$ ipython --no-banner

In [1]: import numpy as np

In [2]: np.set_printoptions(suppress=True, linewidth=160)

In [3]: def rnd(a):
   ...:     return np.round(a, 3) + 0
   ...: 

In [4]: K = np.diag(np.array([3, 5, 9]))

In [5]: K
Out[5]: 
array([[3, 0, 0],
       [0, 5, 0],
       [0, 0, 9]])

In [6]: # symmetric, so the eigenvalues are real

In [7]: rnd(np.linalg.det(2 * K)), rnd(np.linalg.det(K))
Out[7]: (np.float64(1080.0), np.float64(135.0))

In [8]: rnd(np.linalg.eigvals(K))
Out[8]: array([3., 5., 9.])

In [9]: np.poly(K)
Out[9]: array([   1.,  -17.,   87., -135.])

In [10]: np.kron(np.eye(2, dtype=int), K)
Out[10]: 
array([[3, 0, 0, 0, 0, 0],
       [0, 5, 0, 0, 0, 0],
       [0, 0, 9, 0, 0, 0],
       [0, 0, 0, 3, 0, 0],
       [0, 0, 0, 0, 5, 0],
       [0, 0, 0, 0, 0, 9]])

In [11]: np.einsum("ij,ji->", K, K)
Out[11]: np.int64(115)

In [12]: A = np.loadtxt("sample4.csv", delimiter=",")

In [13]: rnd(A)
Out[13]: 
array([[ 0.257,  0.086, -0.429],
       [ 0.086,  0.029, -0.143],
       [-0.429, -0.143,  0.714]])

In [14]: # a projection of rank 1

In [15]: r = np.linalg.matrix_rank(A)

In [16]: r
Out[16]: np.int64(1)

In [17]: ns = np.linalg.svd(A)[2][r:].T

In [18]: ns.shape
Out[18]: (3, 2)

In [19]: rnd(ns @ ns.T)
Out[19]: 
array([[ 0.743, -0.086,  0.429],
       [-0.086,  0.971,  0.143],
       [ 0.429,  0.143,  0.286]])

In [20]: [int(np.linalg.matrix_rank(A[:, :j + 1])) for j in range(3)]
Out[20]: [1, 1, 1]

In [21]: W = np.array([[1, 3], [1, 0], [0, 3]])

In [22]: b = np.array([-4, 6])

In [23]: H = np.maximum(A @ W + b, 0)

In [24]: np.linalg.matrix_rank(H)
Out[24]: np.int64(1)

In [25]: Z = np.array([[0, 3, 1], [2, 1, 2]])

In [26]: rnd(H @ Z)
Out[26]: 
array([[10.971,  5.486, 10.971],
       [11.657,  5.829, 11.657],
       [13.714,  6.857, 13.714]])

In [27]: (H @ Z).round(6).argmax(axis=1)
Out[27]: array([0, 0, 0])

In [28]: np.trace(A)
Out[28]: np.float64(1.0)

In [29]: rnd((A + A.T) / 2)
Out[29]: 
array([[ 0.257,  0.086, -0.429],
       [ 0.086,  0.029, -0.143],
       [-0.429, -0.143,  0.714]])

In [30]: np.allclose(A @ A.T, A.T @ A)
Out[30]: True

In [31]: rnd(np.linalg.matrix_power(A, 4))
Out[31]: 
array([[ 0.257,  0.086, -0.429],
       [ 0.086,  0.029, -0.143],
       [-0.429, -0.143,  0.714]])

In [32]: rnd(np.sort(np.abs(np.linalg.eigvals(A))))
Out[32]: array([0., 0., 1.])

In [33]: (A - A.T) / 2
Out[33]: 
array([[0., 0., 0.],
       [0., 0., 0.],
       [0., 0., 0.]])

In [34]: rnd(np.linalg.det(A))
Out[34]: np.float64(0.0)

In [35]: m1 = np.loadtxt("run19.csv", delimiter=",")

In [36]: rnd(m1)
Out[36]: 
array([[-0.074,  0.09 ,  0.801, -0.587],
       [-0.706, -0.617,  0.209,  0.28 ],
       [ 0.223, -0.659, -0.36 , -0.622],
       [-0.669,  0.421, -0.429, -0.437]])

In [37]: np.linalg.determinant(m1)
AttributeError: module 'numpy.linalg' has no attribute 'determinant'


In [38]: rnd(np.sort(np.abs(np.linalg.eigvals(m1))))
Out[38]: array([1., 1., 1., 1.])

In [39]: rnd((m1 - m1.T) / 2)
Out[39]: 
array([[ 0.   ,  0.398,  0.289,  0.041],
       [-0.398,  0.   ,  0.434, -0.071],
       [-0.289, -0.434,  0.   , -0.096],
       [-0.041,  0.071,  0.096,  0.   ]])

In [40]: assert m1 == m1.T
ValueError: The truth value of an array with more than one element is ambiguous. Use a.any() or a.all()


In [41]: rnd((m1 + m1.T) / 2)
Out[41]: 
array([[-0.074, -0.308,  0.512, -0.628],
       [-0.308, -0.617, -0.225,  0.351],
       [ 0.512, -0.225, -0.36 , -0.526],
       [-0.628,  0.351, -0.526, -0.437]])

In [42]: data = np.array([[4.0, 1.0, 0.0], [0.0, 4.0, 1.0], [0.0, 0.0, 4.0]])

In [43]: [int(np.linalg.matrix_rank(np.linalg.matrix_power(data, p))) for p in range(1, 4)]
Out[43]: [3, 3, 3]

In [44]: np.linalg.matrix_rank(data - data[0, 0] * np.eye(3))
Out[44]: np.int64(2)

In [45]: rnd(np.linalg.matrix_power(data - np.diag(np.diag(data)), 3))
Out[45]: 
array([[0., 0., 0.],
       [0., 0., 0.],
       [0., 0., 0.]])

In [46]: rnd(np.sort(np.linalg.eigvals(data)))
Out[46]: array([4., 4., 4.])

In [47]: rng = np.random.default_rng(462)

In [48]: labels = rng.permutation(3)

In [49]: out = data[:, labels] * rng.choice([-1, 1], 3)

In [50]: out
Out[50]: 
array([[-0., -1., -4.],
       [-1., -4., -0.],
       [-4., -0., -0.]])

In [51]: Uu, _, vt = np.linalg.svd(data.T @ out)

In [52]: rnd(Uu @ vt)
Out[52]: 
array([[ 0.,  0., -1.],
       [ 0., -1.,  0.],
       [-1.,  0.,  0.]])

In [53]: out = np.linalg.invert(data)
AttributeError: module 'numpy.linalg' has no attribute 'invert'


In [54]: out = np.linalg.inv(data)

In [55]: rnd(np.linalg.det(data) * out)
Out[55]: 
array([[16., -4.,  1.],
       [ 0., 16., -4.],
       [ 0.,  0., 16.]])

In [56]: (np.abs(out) > 1e-9).astype(int)
Out[56]: 
array([[1, 1, 1],
       [0, 1, 1],
       [0, 0, 1]])

In [57]: rnd(np.linalg.cond(data))
Out[57]: np.float64(1.424)

In [58]: out = np.array([[3, 2], [3, -3]])

In [59]: Z = np.array([[1, 2], [0, 1]])

In [60]: X = np.kron(out, Z)

In [61]: X
Out[61]: 
array([[ 3,  6,  2,  4],
       [ 0,  3,  0,  2],
       [ 3,  6, -3, -6],
       [ 0,  3,  0, -3]])

In [62]: w, V = np.linalg.eig(X)

In [63]: rnd(np.sort(np.linalg.eigvals(X @ X)))
Out[63]: array([15., 15., 15., 15.])

In [64]: rnd(w)
Out[64]: array([ 3.873, -3.873,  3.873, -3.873])

In [65]: rnd(np.prod(w))
Out[65]: np.float64(225.0)

In [66]: out = np.linalg.inv(X)

In [67]: rnd(np.linalg.slogdet(X)[0])
Out[67]: np.float64(1.0)

In [68]: (np.abs(out) > 1e-9).astype(int)
Out[68]: 
array([[1, 1, 1, 1],
       [0, 1, 0, 1],
       [1, 1, 1, 1],
       [0, 1, 0, 1]])

In [69]: np.allclose(out, X.T)
Out[69]: False

In [70]: rnd(np.linalg.det(X) * out)
Out[70]: 
array([[ 45., -90.,  30., -60.],
       [  0.,  45.,   0.,  30.],
       [ 45., -90., -45.,  90.],
       [  0.,  45.,   0., -45.]])

In [71]: T = np.stack([X, 3 * X, X[::-1]])

In [72]: np.einsum("bij,cij->bc", T, T)
Out[72]: 
array([[ 186,  558,   24],
       [ 558, 1674,   72],
       [  24,   72,  186]])

In [73]: rnd(np.linalg.det(T))
Out[73]: array([  225., 18225.,   225.])

In [74]: rnd(np.linalg.norm(T, axis=(1, 2)))
Out[74]: array([13.638, 40.915, 13.638])

In [75]: T.sum(axis=0)
Out[75]: 
array([[ 12,  27,   8,  13],
       [  3,  18,  -3,   2],
       [ 12,  27, -12, -22],
       [  3,  18,   2,  -8]])

In [76]: np.linalg.matrix_rank(T.reshape(3, -1))
Out[76]: np.int64(2)

In [77]: np.trace(X)
Out[77]: np.int64(0)

In [78]: (X + X.T) / 2
Out[78]: 
array([[ 3. ,  3. ,  2.5,  2. ],
       [ 3. ,  3. ,  3. ,  2.5],
       [ 2.5,  3. , -3. , -3. ],
       [ 2. ,  2.5, -3. , -3. ]])

In [79]: X @ X
Out[79]: 
array([[15, 60,  0,  0],
       [ 0, 15,  0,  0],
       [ 0,  0, 15, 60],
       [ 0,  0,  0, 15]])

In [80]: np.allclose(X @ X.T, X.T @ X)
Out[80]: False
